$ python -q
>>> import numpy as np
>>> np.set_printoptions(suppress=True, linewidth=120)
>>> tidy = lambda a: np.round(a, 1) + 0
>>> arr = np.loadtxt("data.csv", delimiter=",")
>>> arr
array([[  4.,  -5.,  -5.],
       [  3.,  -7.,   7.],
       [  1.,   2., -12.]])
>>> # looks like rank 2
>>> W1 = np.array([[2, 2, -2, 0], [2, -3, 3, -1], [3, -1, 3, -3]])
>>> beta = np.array([4, 5, 4, 3])
>>> H = np.maximum(arr @ W1 + beta, 0)
>>> H
array([[ 0., 33.,  0., 23.],
       [17., 25.,  0.,  0.],
       [ 0., 13.,  0., 37.]])
>>> tidy((H > 0).mean(axis=0))
array([0.3, 1. , 0. , 0.7])
>>> C = np.array([[2, 0], [2, 1], [1, 0], [1, 3]])
>>> H @ C
array([[ 89., 102.],
       [ 84.,  25.],
       [ 63., 124.]])
>>> W1 @ C
array([[  6,   2],
       [  0,  -6],
       [  4, -10]])
>>> (H @ C).round(6).argmax(axis=1)
array([1, 0, 1])
>>> r = np.linalg.matrix_rank(arr)
>>> r
np.int64(2)
>>> ns = np.linalg.svd(arr)[2][r:].T
>>> [int(np.linalg.matrix_rank(arr[:i])) for i in range(1, len(arr) + 1)]
[1, 2, 2]
>>> [int(np.linalg.matrix_rank(np.delete(arr, i, axis=0))) for i in range(3)]
[2, 2, 2]
>>> tidy(arr @ ns)
array([[0.],
       [0.],
       [0.]])
>>> tidy(ns[:, 0] / ns[np.abs(ns[:, 0]).round(6).argmax(), 0])
array([1. , 0.6, 0.2])
>>> mat = np.load("out16.npy")
>>> mat
array([[  8, -11,  14,   3],
       [  9,  19,   5, -12],
       [ -8,  -4,  -8,   6],
       [ -3,  -3,  -3,   2]])
>>> rng = np.random.default_rng(4359)
>>> lab = rng.permutation(4)
>>> lab
array([3, 1, 0, 2])
>>> other = mat[lab][:, lab]
>>> tidy(np.linalg.det(other)), tidy(np.linalg.det(mat[lab]))
(np.float64(0.0), np.float64(0.0))
>>> np.allclose(other, mat)
False
>>> np.trace(other)
np.int64(21)
